% ipython --no-banner

In [1]: import numpy as np

In [2]: import numpy.linalg as la

In [3]: np.set_printoptions(suppress=True, linewidth=160)

In [4]: M = np.load("out19.npy")

In [5]: M.round(2)
Out[5]: 
array([[0.2 , 0.13, 0.07, 0.2 , 0.2 , 0.07, 0.13],
       [0.14, 0.07, 0.21, 0.  , 0.21, 0.21, 0.14],
       [0.07, 0.13, 0.13, 0.2 , 0.2 , 0.07, 0.2 ],
       [0.23, 0.15, 0.08, 0.31, 0.23, 0.  , 0.  ],
       [0.11, 0.11, 0.17, 0.11, 0.22, 0.11, 0.17],
       [0.07, 0.21, 0.21, 0.14, 0.14, 0.14, 0.07],
       [0.  , 0.21, 0.21, 0.14, 0.21, 0.14, 0.07]])

In [6]: out = M / np.sqrt((M ** 2).mean(axis=1, keepdims=True))

In [7]: out[1].round(2)
Out[7]: array([0.88, 0.44, 1.32, 0.  , 1.32, 1.32, 0.88])

In [8]: data = np.array([[-0.5, 1.0, 0.8],
   ...:     [0.0, -0.9, 1.9],
   ...:     [1.9, -0.5, -0.5],
   ...:     [-1.11, -1.86, -1.03],
   ...:     [-1.1, -1.9, -1.0]])

In [9]: data
Out[9]: 
array([[-0.5 ,  1.  ,  0.8 ],
       [ 0.  , -0.9 ,  1.9 ],
       [ 1.9 , -0.5 , -0.5 ],
       [-1.11, -1.86, -1.03],
       [-1.1 , -1.9 , -1.  ]])

In [10]: vec = np.array([8, 7, -1])

In [11]: data @ (2 * vec)
Out[11]: array([  4.4 , -16.4 ,  24.4 , -41.74, -42.2 ])

In [12]: np.einsum("ij,j->i", data, vec)
Out[12]: array([  2.2 ,  -8.2 ,  12.2 , -20.87, -21.1 ])

In [13]: data @ np.eye(3)[0]
Out[13]: array([-0.5 ,  0.  ,  1.9 , -1.11, -1.1 ])

In [14]: np.sign((data @ vec).round(6))
Out[14]: array([ 1., -1.,  1., -1., -1.])

In [15]: np.round(data * vec, 2)
Out[15]: 
array([[ -4.  ,   7.  ,  -0.8 ],
       [  0.  ,  -6.3 ,  -1.9 ],
       [ 15.2 ,  -3.5 ,   0.5 ],
       [ -8.88, -13.02,   1.03],
       [ -8.8 , -13.3 ,   1.  ]])

In [16]: data @ vec
Out[16]: array([  2.2 ,  -8.2 ,  12.2 , -20.87, -21.1 ])

In [17]: vec = np.array([2, -9, -5])

In [18]: h = np.maximum(data @ vec, 0)

In [19]: h
Out[19]: array([ 0.  ,  0.  , 10.8 , 19.67, 19.9 ])

In [20]: data * (h > 1e-9)[:, None]
Out[20]: 
array([[-0.  ,  0.  ,  0.  ],
       [ 0.  , -0.  ,  0.  ],
       [ 1.9 , -0.5 , -0.5 ],
       [-1.11, -1.86, -1.03],
       [-1.1 , -1.9 , -1.  ]])

In [21]: np.flatnonzero(h > 1e-9)
Out[21]: array([2, 3, 4])

In [22]: np.round(np.tanh(data @ vec), 2)
Out[22]: array([-1.  , -0.89,  1.  ,  1.  ,  1.  ])

In [23]: out = np.array([[5, 0, 0], [0, 8, 9], [9, 2, 6]])

In [24]: la.matrix_rank(np.vstack([data, out.T]))
Out[24]: np.int64(3)

In [25]: np.round(np.einsum("ij->j", data), 2)
Out[25]: array([-0.81, -4.16,  0.17])

In [26]: np.round(la.norm(data, 1), 2), np.round(la.norm(data, np.inf), 2)
Out[26]: (np.float64(6.16), np.float64(4.0))

In [27]: round(float(la.norm(data, "nuc")), 2)
Out[27]: 7.88

In [28]: np.round(la.norm(data) ** 2 / la.norm(data, 2) ** 2, 2)
Out[28]: np.float64(1.76)

In [29]: out = np.c_[data[:, :1] @ np.array([[0]]), np.array([-3, 3, 3, 3, -1])]

In [30]: out
Out[30]: 
array([[ 0., -3.],
       [ 0.,  3.],
       [ 0.,  3.],
       [ 0.,  3.],
       [ 0., -1.]])

In [31]: la.matrix_rank(np.c_[data, out])
Out[31]: np.int64(4)

In [32]: la.matrix_rank(out)
Out[32]: np.int64(1)

In [33]: np.round(la.lstsq(data, out[:, 0])[0], 2)
Out[33]: array([0., 0., 0.])

In [34]: A = np.load("layer7.npy")

In [35]: A
Out[35]: 
array([[ 0, -1,  1,  1],
       [ 1,  0, -1,  1],
       [ 1,  1,  0, -1],
       [-1,  1,  1,  0]])

In [36]: np.allclose(A @ A.T, A.T @ A)
Out[36]: True

In [37]: A @ (-1.0) ** np.arange(4)
Out[37]: array([ 1., -1.,  1., -1.])

In [38]: A @ np.ones(4)
Out[38]: array([1., 1., 1., 1.])

In [39]: np.round(np.sort(np.abs(np.fft.fft(A[0]))), 2), np.round(np.sort(la.svd(A, compute_uv=False)), 2)
Out[39]: (array([1.  , 1.  , 2.24, 2.24]), array([1.  , 1.  , 2.24, 2.24]))

In [40]: (A @ A)[0]
Out[40]: array([-1,  2,  2, -2])

In [41]: rng = np.random.default_rng(22)

In [42]: E = np.eye(3, dtype=int)[rng.permutation(3)]

In [43]: E
Out[43]: 
array([[0, 1, 0],
       [0, 0, 1],
       [1, 0, 0]])

In [44]: z = rng.permutation(3)

In [45]: z
Out[45]: array([1, 2, 0])

In [46]: out = E[z][:, z]

In [47]: np.round(np.sort(np.abs(la.eigvals(out))), 2)
Out[47]: array([1., 1., 1.])

In [48]: out
Out[48]: 
array([[0, 1, 0],
       [0, 0, 1],
       [1, 0, 0]])

In [49]: np.trace(out)
Out[49]: np.int64(0)

In [50]: Q, r_ = la.qr(E)

In [51]: Q @ r_
Out[51]: 
array([[0., 1., 0.],
       [0., 0., 1.],
       [1., 0., 0.]])

In [52]: abs(r_[0, 0]), np.round(la.norm(E[:, 0]), 2)
Out[52]: (np.float64(1.0), np.float64(1.0))

In [53]: la.matrix_power(E, 2)
Out[53]: 
array([[0, 0, 1],
       [1, 0, 0],
       [0, 1, 0]])

In [54]: E @ np.ones(3)
Out[54]: array([1., 1., 1.])

In [55]: p = np.eye(3)[1]

In [56]: for _ in range(5):
    ...:     p = p @ E
    ...:     print(p.round(2))
    ...: 
[0. 0. 1.]
[1. 0. 0.]
[0. 1. 0.]
[0. 0. 1.]
[1. 0. 0.]

In [57]: G = E.T @ E

In [58]: la.matrix_rank(G)
Out[58]: np.int64(3)

In [59]: np.trace(G), (E ** 2).sum()
Out[59]: (np.int64(3), np.int64(3))

In [60]: G
Out[60]: 
array([[1, 0, 0],
       [0, 1, 0],
       [0, 0, 1]])

In [61]: (E @ E.T).shape
Out[61]: (3, 3)

In [62]: np.diag(G)
Out[62]: array([1, 1, 1])

In [63]: np.round(la.svd(E, compute_uv=False) ** 2, 2)
Out[63]: array([1., 1., 1.])

In [64]: E.T @ E
Out[64]: 
array([[1, 0, 0],
       [0, 1, 0],
       [0, 0, 1]])

In [65]: np.round(la.pinv(E), 2)
Out[65]: 
array([[0., 0., 1.],
       [1., 0., 0.],
       [0., 1., 0.]])

In [66]: E @ E.T
Out[66]: 
array([[1, 0, 0],
       [0, 1, 0],
       [0, 0, 1]])

In [67]: E[:, 1] @ E[:, 0]
Out[67]: np.int64(0)

In [68]: m1 = np.load("block17.npy")

In [69]: m1
Out[69]: 
array([[ 2,  0,  0,  1,  2,  1],
       [ 1,  2,  0,  0,  1,  2],
       [ 1,  2,  0,  1,  2,  1],
       [ 0,  1,  2,  2,  2,  2],
       [ 7, 10,  0,  1,  7, 11]])

In [70]: la.matrix_rank(m1, rtol=0.1)
Out[70]: np.int64(3)

In [71]: la.cond(m1) > 100
Out[71]: np.True_

In [72]: U, s, VT = la.svd(m1)

In [73]: np.argmax(s[:-1] / (s[1:] + 1e-6)) + 1
Out[73]: np.int64(4)

In [74]: s.round(2) + 0
Out[74]: array([18.74,  3.28,  2.13,  1.2 ,  0.  ])

In [75]: out = U[:, :4] @ np.diag(s[:4]) @ VT[:4]

In [76]: la.matrix_rank(m1, rtol=0.05)
Out[76]: np.int64(4)

In [77]: out.round(2) + 0
Out[77]: 
array([[ 2.,  0.,  0.,  1.,  2.,  1.],
       [ 1.,  2.,  0.,  0.,  1.,  2.],
       [ 1.,  2.,  0.,  1.,  2.,  1.],
       [ 0.,  1.,  2.,  2.,  2.,  2.],
       [ 7., 10.,  0.,  1.,  7., 11.]])

In [78]: r = la.matrix_rank(m1)

In [79]: r
Out[79]: np.int64(4)

In [80]: ns = la.svd(m1)[2][r:].T

In [81]: ns.shape
Out[81]: (6, 2)

In [82]: la.matrix_rank(m1.T @ m1), la.matrix_rank(m1 @ m1.T)
Out[82]: (np.int64(4), np.int64(4))

In [83]: np.allclose(m1 @ ns, 0)
Out[83]: True

In [84]: [int(la.matrix_rank(m1[:, :j + 1])) for j in range(6)]
Out[84]: [1, 2, 3, 4, 4, 4]

In [85]: G = m1.T @ m1

In [86]: la.matrix_rank(G)
Out[86]: np.int64(4)

In [87]: np.trace(G), (m1 ** 2).sum()
Out[87]: (np.int64(368), np.int64(368))

In [88]: (m1 @ m1.T).shape
Out[88]: (5, 5)

In [89]: np.round(la.eigvalsh(G)[::-1], 2) + 0
Out[89]: array([351.27,  10.76,   4.52,   1.45,   0.  ,   0.  ])

In [90]: arr = np.array([[2, 0, 1, 0],
    ...:     [2, 0, 2, 1],
    ...:     [1, 2, 0, 1],
    ...:     [0, 1, 0, 0],
    ...:     [2, 0, 1, 0],
    ...:     [1, 2, 2, 1],
    ...:     [2, 0, 1, 1]])

In [91]: arr[:, 2] = -3 * arr[:, 0]

In [92]: arr
Out[92]: 
array([[ 2,  0, -6,  0],
       [ 2,  0, -6,  1],
       [ 1,  2, -3,  1],
       [ 0,  1,  0,  0],
       [ 2,  0, -6,  0],
       [ 1,  2, -3,  1],
       [ 2,  0, -6,  1]])

In [93]: out = arr[0, 0] * arr[1:] - np.outer(arr[1:, 0], arr[0])

In [94]: out
Out[94]: 
array([[0, 0, 0, 2],
       [0, 4, 0, 2],
       [0, 2, 0, 0],
       [0, 0, 0, 0],
       [0, 4, 0, 2],
       [0, 0, 0, 2]])

In [95]: la.matrix_rank(out), la.matrix_rank(arr)
Out[95]: (np.int64(2), np.int64(3))

In [96]: W0 = np.load("arr.npy")

In [97]: W0
Out[97]: 
array([[ 1.44, -0.69,  2.33, -0.44,  0.12, -0.38],
       [-0.69, -2.01, -1.03,  2.4 ,  1.87,  1.05],
       [ 2.33, -1.03, -0.42, -0.5 ,  0.64, -0.89],
       [-0.44,  2.4 , -0.5 ,  0.36,  0.73,  2.68],
       [ 0.12,  1.87,  0.64,  0.73,  1.53, -1.5 ],
       [-0.38,  1.05, -0.89,  2.68, -1.5 ,  0.1 ]])

In [98]: vals, evecs = la.eigh(W0)

In [99]: vec = np.array([-2, -3, 0, 2, -3, 3])

In [100]: round(vec @ W0 @ vec, 2)
Out[100]: np.float64(41.38)

In [101]: np.round(la.eigvalsh(W0[1:, 1:]), 2)
Out[101]: array([-4.  , -2.99, -0.66,  2.89,  4.32])

In [102]: W = np.array([[2, -2], [-2, 1], [-1, -1], [-2, 2], [3, 2], [2, -3]])

In [103]: beta = np.array([2, -6])

In [104]: hid = np.maximum(W0 @ W + beta, 0)

In [105]: hid.round(2)
Out[105]: 
array([[ 4.41,  0.  ],
       [ 8.58,  0.  ],
       [10.28,  0.  ],
       [ 3.65,  0.  ],
       [ 0.  ,  4.01],
       [ 0.  ,  0.  ]])

In [106]: np.round((hid > 0).mean(axis=0), 2)
Out[106]: array([0.67, 0.17])

In [107]: la.matrix_rank(hid)
Out[107]: np.int64(2)

In [108]: basis = np.array([[0, 1], [2, 1]])

In [109]: (hid @ basis).round(6).argmax(axis=1)
Out[109]: array([1, 1, 1, 1, 0, 0])

In [110]: W @ basis
Out[110]: 
array([[-4,  0],
       [ 2, -1],
       [-2, -2],
       [ 4,  0],
       [ 4,  5],
       [-6, -1]])

In [111]: out = np.array([[1, 1, 8, 7, 6],
     ...:     [-4, 1, 1, 5, -2],
     ...:     [2, 6, -9, 9, 6],
     ...:     [-3, 0, 1, 7, -4],
     ...:     [6, 0, -2, -1, 3]])

In [112]: feats = out + out.T

In [113]: feats
Out[113]: 
array([[  2,  -3,  10,   4,  12],
       [ -3,   2,   7,   5,  -2],
       [ 10,   7, -18,  10,   4],
       [  4,   5,  10,  14,  -5],
       [ 12,  -2,   4,  -5,   6]])

In [114]: vals, evecs = la.eigh(feats)

In [115]: np.round(evecs @ np.diag(vals) @ evecs.T, 2)
Out[115]: 
array([[  2.,  -3.,  10.,   4.,  12.],
       [ -3.,   2.,   7.,   5.,  -2.],
       [ 10.,   7., -18.,  10.,   4.],
       [  4.,   5.,  10.,  14.,  -5.],
       [ 12.,  -2.,   4.,  -5.,   6.]])

In [116]: np.abs(evecs[:, -1]).round(6).argmax()
Out[116]: np.int64(3)

In [117]: (vals > 1e-8).sum(), (vals < -1e-8).sum()
Out[117]: (np.int64(3), np.int64(2))

In [118]: np.round(la.svd(feats, compute_uv=False), 2)
Out[118]: array([25.38, 21.32, 18.59,  9.69,  1.16])

In [119]: np.round(evecs.T @ feats @ evecs, 2) + 0
Out[119]: 
array([[-25.38,   0.  ,   0.  ,   0.  ,   0.  ],
       [  0.  ,  -9.69,   0.  ,   0.  ,   0.  ],
       [  0.  ,   0.  ,   1.16,   0.  ,   0.  ],
       [  0.  ,   0.  ,   0.  ,  18.59,   0.  ],
       [  0.  ,   0.  ,   0.  ,   0.  ,  21.32]])

In [120]: z = rng.permutation(5)

In [121]: out = feats[:, z] * rng.choice([-1, 1], 5)

In [122]: out
Out[122]: 
array([[  3,  -4,   2, -10,  12],
       [ -2,  -5,  -3,  -7,  -2],
       [ -7, -10,  10,  18,   4],
       [ -5, -14,   4, -10,  -5],
       [  2,   5,  12,  -4,   6]])

In [123]: U, _, VT = la.svd(feats.T @ out)

In [124]: np.round(U @ VT, 2) + 0
Out[124]: 
array([[ 0.,  0.,  1.,  0.,  0.],
       [-1.,  0.,  0.,  0.,  0.],
       [ 0.,  0.,  0., -1.,  0.],
       [ 0., -1.,  0.,  0.,  0.],
       [ 0.,  0.,  0.,  0.,  1.]])
